% ipython --no-banner

In [1]: import numpy as np

In [2]: from numpy import linalg as LA

In [3]: np.set_printoptions(precision=2, suppress=True, linewidth=120)

In [4]: def tidy(a):
   ...:     return np.round(a, 2) + 0
   ...: 

In [5]: J = np.array([[6, 1, 6],
   ...:     [0, 0, 0],
   ...:     [0, 0, 0],
   ...:     [0, 2, 6],
   ...:     [6, 1, 6],
   ...:     [0, 0, 0],
   ...:     [0, 0, 0],
   ...:     [8, 2, 14],
   ...:     [0, 0, 0],
   ...:     [8, 2, 14]])

In [6]: x0 = np.array([3, 1, 0])

In [7]: target = J @ x0

In [8]: tidy(LA.solve(J.T @ J, J.T @ target))
Out[8]: array([3., 1., 0.])

In [9]: tidy(LA.lstsq(J, target)[0])
Out[9]: array([3., 1., 0.])

In [10]: rng = np.random.default_rng(693232)

In [11]: target = target + 0.1 * rng.normal(size=10)

In [12]: tidy(target)
Out[12]: array([18.81, -0.05,  0.  ,  2.15, 18.96,  0.09,  0.16, 26.12,  0.13, 25.99])

In [13]: coef, *_ = LA.lstsq(J, target)

In [14]: coef.round()
Out[14]: array([3., 1., 0.])

In [15]: [round(float(LA.norm(LA.solve(J.T @ J + lam * np.eye(3), J.T @ target))), 2) for lam in (0, 1, 10, 100)]
Out[15]: [3.1, 2.77, 2.23, 1.52]

In [16]: tidy(coef)
Out[16]: array([2.95, 0.95, 0.04])

In [17]: tidy(LA.norm(target - J @ coef))
Out[17]: np.float64(0.27)
